% python3 -q
>>> import numpy as np
>>> from numpy import linalg as LA
>>> np.set_printoptions(precision=3, suppress=True, linewidth=160)
>>> def rnd(a):
...     return np.round(a, 3) + 0
... 
>>> mat = np.load("test10.npy")
>>> mat
array([[ 0,  4, -4],
       [ 0,  0, -3],
       [ 0,  0,  0]])
>>> left, sigma, Vh = LA.svd(mat)
>>> V = Vh[:(sigma > 1e-8).sum()]
>>> rng = np.random.default_rng(3244)
>>> vec = mat[1] + 3 * mat[0] + rng.integers(2) * np.eye(3)[1]
>>> vec
array([  0.,  12., -15.])
>>> rnd(LA.norm(vec - V.T @ V @ vec))
np.float64(0.0)
>>> LA.matrix_rank(np.vstack([mat, vec]))
np.int64(2)
>>> np.allclose(V.T @ V @ vec, vec)
True
>>> W0 = np.load("m.npy")
>>> W0
array([[0, 0, 0, 0, 0, 1],
       [0, 1, 0, 0, 0, 0],
       [0, 0, 0, 1, 0, 0],
       [1, 0, 0, 0, 0, 0],
       [0, 0, 1, 0, 0, 0],
       [0, 0, 0, 0, 1, 0]])
>>> # keeps lengths
>>> vec = np.array([-1, -2, -3, -2, 2, -1])
>>> 6 - LA.matrix_rank(W0 - np.eye(6), tol=1e-8)
np.int64(2)
>>> W0.T @ (W0 @ vec)
array([-1, -2, -3, -2,  2, -1])
>>> f = np.array([-3, -1, 2])
>>> np.correlate(W0[1], W0[0], "full")
array([0, 1, 0, 0, 0, 0, 0, 0, 0, 0, 0])
>>> np.convolve(W0[1], f)
array([ 0, -3, -1,  2,  0,  0,  0,  0])
>>> rnd(LA.norm(W0[4] - W0[1]))
np.float64(1.414)
>>> rnd(LA.norm(W0, "nuc"))
np.float64(6.0)
>>> rnd(LA.norm(W0, 1)), rnd(LA.norm(W0, np.inf))
(np.float64(1.0), np.float64(1.0))
>>> rnd(LA.norm(W0, axis=0))
array([1., 1., 1., 1., 1., 1.])
>>> W0[4] @ W0[1]
np.int64(0)
>>> f = np.array([-5, -9, -2, -8]) + 0.5
>>> arr = np.outer(f, f) / (f @ f)
>>> rnd(arr)
array([[0.134, 0.253, 0.045, 0.224],
       [0.253, 0.478, 0.084, 0.422],
       [0.045, 0.084, 0.015, 0.075],
       [0.224, 0.422, 0.075, 0.373]])
>>> # applying it twice changes nothing
>>> def softmax(z):
...     e = np.exp(z - z.max(axis=-1, keepdims=True))
...     return e / e.sum(axis=-1, keepdims=True)
... 
>>> rnd(softmax(10 * arr[2]))
array([0.218, 0.325, 0.162, 0.294])
>>> S = arr @ arr.T / np.sqrt(4)
>>> rnd(softmax(S)[2] @ arr)
array([0.165, 0.312, 0.055, 0.275])
>>> rnd(softmax(S + np.triu(np.full(S.shape, -np.inf), 1)))
array([[1.   , 0.   , 0.   , 0.   ],
       [0.472, 0.528, 0.   , 0.   ],
       [0.333, 0.339, 0.328, 0.   ],
       [0.243, 0.269, 0.226, 0.262]])
>>> rnd(softmax(S))
array([[0.246, 0.261, 0.235, 0.257],
       [0.242, 0.271, 0.223, 0.264],
       [0.249, 0.254, 0.245, 0.252],
       [0.243, 0.269, 0.226, 0.262]])
>>> softmax(S).round(6).argmax(axis=1)
array([1, 1, 1, 1])
>>> idx = rng.permutation(4)
>>> idx
array([0, 1, 3, 2])
>>> B = arr[idx][:, idx]
>>> np.allclose(B, arr)
False
>>> rnd(LA.det(B)), rnd(LA.det(arr[idx]))
(np.float64(0.0), np.float64(0.0))
>>> np.trace(B)
np.float64(1.0)
>>> rnd(np.diag(B))
array([0.134, 0.478, 0.373, 0.015])
>>> X = np.load("arr.npy")
>>> X
array([[-2., -2.,  0., -2.,  2., -1., -2.,  0.],
       [ 2., -2.,  2.,  1., -1., -1.,  1.,  0.],
       [ 0.,  1.,  0., -1., -2., -2.,  1.,  0.],
       [-2.,  1.,  1., -1., -1.,  2., -2.,  0.],
       [-1., -2., -2., -2.,  0.,  1., -2.,  0.],
       [-2.,  2.,  0.,  0.,  2., -2.,  2.,  0.],
       [ 2., -1.,  2., -2., -1.,  0., -2.,  0.],
       [ 0.,  0.,  0.,  0.,  0.,  0.,  0.,  0.]])
>>> left, sigma, Vh = LA.svd(X)
>>> rnd(sigma)
array([6.626, 5.897, 4.153, 3.599, 2.849, 1.668, 0.468, 0.   ])
>>> np.argmax(sigma[:-1] / (sigma[1:] + 1e-6)) + 1
np.int64(7)
>>> B = left[:, :7] @ np.diag(sigma[:7]) @ Vh[:7]
>>> LA.matrix_rank(X, rtol=0.05)
np.int64(7)
>>> rnd(B)
array([[-2., -2.,  0., -2.,  2., -1., -2.,  0.],
       [ 2., -2.,  2.,  1., -1., -1.,  1.,  0.],
       [ 0.,  1.,  0., -1., -2., -2.,  1.,  0.],
       [-2.,  1.,  1., -1., -1.,  2., -2.,  0.],
       [-1., -2., -2., -2.,  0.,  1., -2.,  0.],
       [-2.,  2.,  0.,  0.,  2., -2.,  2.,  0.],
       [ 2., -1.,  2., -2., -1.,  0., -2.,  0.],
       [ 0.,  0.,  0.,  0.,  0.,  0.,  0.,  0.]])
>>> rnd(np.abs(X - B).max())
np.float64(0.0)
>>> LA.matrix_rank(B)
np.int64(7)
>>> r = LA.matrix_rank(X)
>>> r
np.int64(7)
>>> null = LA.svd(X)[2][r:].T
>>> [int(LA.matrix_rank(np.delete(X, i, axis=0))) for i in range(8)]
[6, 6, 6, 6, 6, 6, 6, 7]
>>> X @ null
array([[0.],
       [0.],
       [0.],
       [0.],
       [0.],
       [0.],
       [0.],
       [0.]])
>>> null.shape
(8, 1)
>>> [int(LA.matrix_rank(X[:, :j + 1])) for j in range(8)]
[1, 2, 3, 4, 5, 6, 7, 7]
>>> null[:, 0] / null[np.abs(null[:, 0]).round(6).argmax(), 0]
array([0., 0., 0., 0., 0., 0., 0., 1.])
>>> idx = rng.permutation(8)
>>> idx
array([6, 7, 1, 3, 4, 2, 5, 0])
>>> B = X[idx][:, idx]
>>> np.diag(B)
array([-2.,  0., -2., -1.,  0.,  0., -2., -2.])
>>> np.trace(B)
np.float64(-9.0)
>>> rnd(np.sort(np.abs(LA.eigvals(B))))
array([0.   , 1.973, 2.067, 2.067, 2.643, 3.863, 3.863, 3.909])
>>> B
array([[-2.,  0., -1., -2., -1.,  2.,  0.,  2.],
       [ 0.,  0.,  0.,  0.,  0.,  0.,  0.,  0.],
       [ 1.,  0., -2.,  1., -1.,  2., -1.,  2.],
       [-2.,  0.,  1., -1., -1.,  1.,  2., -2.],
       [-2.,  0., -2., -2.,  0., -2.,  1., -1.],
       [ 1.,  0.,  1., -1., -2.,  0., -2.,  0.],
       [ 2.,  0.,  2.,  0.,  2.,  0., -2., -2.],
       [-2.,  0., -2., -2.,  2.,  0., -1., -2.]])
>>> rnd(LA.det(B)), rnd(LA.det(X[idx]))
(np.float64(0.0), np.float64(0.0))
>>> (X + X.T) / 2
array([[-2. ,  0. ,  0. , -2. ,  0.5, -1.5,  0. ,  0. ],
       [ 0. , -2. ,  1.5,  1. , -1.5,  0.5,  0. ,  0. ],
       [ 0. ,  1.5,  0. ,  0. , -2. , -1. ,  1.5,  0. ],
       [-2. ,  1. ,  0. , -1. , -1.5,  1. , -2. ,  0. ],
       [ 0.5, -1.5, -2. , -1.5,  0. ,  1.5, -1.5,  0. ],
       [-1.5,  0.5, -1. ,  1. ,  1.5, -2. ,  1. ,  0. ],
       [ 0. ,  0. ,  1.5, -2. , -1.5,  1. , -2. ,  0. ],
       [ 0. ,  0. ,  0. ,  0. ,  0. ,  0. ,  0. ,  0. ]])
>>> np.allclose(X, X.T)
False
>>> rnd(np.sort(np.abs(LA.eigvals(X))))
array([0.   , 1.973, 2.067, 2.067, 2.643, 3.863, 3.863, 3.909])
>>> np.allclose(X @ X.T, X.T @ X)
False
>>> np.allclose(X[:-1].T @ LA.lstsq(X[:-1].T, X[-1])[0], X[-1])
True
>>> np.unique(X.round(6), axis=0).shape
(8, 8)
>>> LA.lstsq(X[:-1].T, X[-1])[2]
np.int32(7)
>>> np.abs(np.diag(LA.qr(X)[1])) > 1e-9
array([ True,  True,  True,  True,  True,  True,  True, False])
>>> feats = np.loadtxt("case4.csv", delimiter=",")
>>> rnd(feats)
array([[-0.114,  0.315, -0.724,  0.603],
       [-0.454, -0.367,  0.466,  0.665],
       [ 0.625, -0.715, -0.241,  0.201],
       [ 0.625,  0.505,  0.448,  0.392]])
>>> LA.matrix_power(W0, 2)
array([[0, 0, 0, 0, 1, 0],
       [0, 1, 0, 0, 0, 0],
       [1, 0, 0, 0, 0, 0],
       [0, 0, 0, 0, 0, 1],
       [0, 0, 0, 1, 0, 0],
       [0, 0, 1, 0, 0, 0]])
>>> W0 @ np.ones(6)
array([1., 1., 1., 1., 1., 1.])
>>> LA.matrix_power(W0, 100)
array([[1, 0, 0, 0, 0, 0],
       [0, 1, 0, 0, 0, 0],
       [0, 0, 1, 0, 0, 0],
       [0, 0, 0, 1, 0, 0],
       [0, 0, 0, 0, 1, 0],
       [0, 0, 0, 0, 0, 1]])
>>> rnd(np.sort(np.abs(LA.eigvals(W0)))[::-1])
array([1., 1., 1., 1., 1., 1.])
>>> p = np.eye(6)[3]
>>> for _ in range(4):
...     p = p @ W0
...     print(p.round(3))
... 
[1. 0. 0. 0. 0. 0.]
[0. 0. 0. 0. 0. 1.]
[0. 0. 0. 0. 1. 0.]
[0. 0. 1. 0. 0. 0.]
>>> P = np.triu(np.array([[2, 1, 0, 3], [0, 2, 0, 0], [2, 0, 1, 0], [3, 2, 1, 2]]), 1) + np.eye(4)
>>> B = P @ feats @ LA.inv(P)
>>> rnd(LA.det(B))
np.float64(-1.0)
>>> rnd(np.trace(B)), rnd(np.trace(feats))
(np.float64(-0.33), np.float64(-0.33))
>>> vec = np.array([2, 3, -2, -1])
>>> 4 - LA.matrix_rank(feats - np.eye(4), tol=1e-8)
np.int64(1)
>>> rnd(LA.norm(vec)), rnd(LA.norm(feats @ vec))
(np.float64(4.243), np.float64(4.243))
>>> rnd(np.abs(LA.eigvals(feats)))
array([1., 1., 1., 1.])
>>> rnd(LA.inv(feats))
array([[-0.114, -0.454,  0.625,  0.625],
       [ 0.315, -0.367, -0.715,  0.505],
       [-0.724,  0.466, -0.241,  0.448],
       [ 0.603,  0.665,  0.201,  0.392]])
>>> rnd(np.sort(np.abs(np.degrees(np.angle(LA.eigvals(feats))))))
array([  0.   ,  99.501,  99.501, 180.   ])
>>> rnd(LA.det(feats))
np.float64(-1.0)
>>> vec = np.array([0, -1, 2, -1])
>>> y = feats @ vec
>>> rnd(y)
array([-2.366,  0.634,  0.031,  0.   ])
>>> rnd(LA.solve(feats.T, feats[1]))
array([0., 1., 0., 0.])
>>> rnd(LA.solve(feats, y + feats[:, 1]))
array([ 0.,  0.,  2., -1.])
>>> w1 = np.array([[2, 1], [2, 1], [0, 0], [2, 2]])
>>> beta = np.array([9, 2])
>>> act = np.maximum(feats @ w1 + beta, 0)
>>> rnd(act)
array([[10.609,  3.408],
       [ 8.686,  2.508],
       [ 9.222,  2.312],
       [12.044,  3.914]])
>>> C = np.array([[3, 0], [5, 4]])
>>> rnd(act @ C)
array([[48.867, 13.632],
       [38.597, 10.031],
       [39.227,  9.249],
       [55.699, 15.655]])
>>> (act @ C).round(6).argmax(axis=1)
array([0, 0, 0, 0])
>>> J = np.load("out9.npy")
>>> J
array([[-3, -2, -1,  0,  1],
       [ 2,  3,  4,  5,  6],
       [ 7,  8,  9, 10, 11],
       [12, 13, 14, 15, 16],
       [17, 18, 19, 20, 21],
       [22, 23, 24, 25, 26]])
>>> left, sigma, Vh = LA.svd(J)
>>> rnd(sigma)
array([78.701,  4.603,  0.   ,  0.   ,  0.   ])
>>> B = left[:, :2] @ np.diag(sigma[:2]) @ Vh[:2]
>>> rnd(LA.norm(J - B) / LA.norm(J))
np.float64(0.0)
>>> rnd(np.abs(J - B).max())
np.float64(0.0)
>>> LA.matrix_rank(J, rtol=0.1)
np.int64(1)
>>> np.argsort(-LA.norm(J, axis=0).round(6), kind="stable")[:3]
array([4, 3, 2])
>>> data = -3 * np.eye(3) + np.eye(3, k=1)
>>> data
array([[-3.,  1.,  0.],
       [ 0., -3.,  1.],
       [ 0.,  0., -3.]])
>>> # triangular, det is the product of the diagonal
>>> f, v = data[2], data[1]
>>> f @ f
np.float64(9.0)
>>> p = (f @ v) / (f @ f) * f
>>> p
array([-0., -0.,  1.])
>>> np.outer(f, v)
array([[ 0., -0.,  0.],
       [ 0., -0.,  0.],
       [-0.,  9., -3.]])
>>> v - p
array([ 0., -3.,  0.])
>>> LA.matrix_rank(np.outer(f, v))
np.int64(1)
>>> rnd(LA.norm(f + v) ** 2 + LA.norm(f - v) ** 2)
np.float64(38.0)
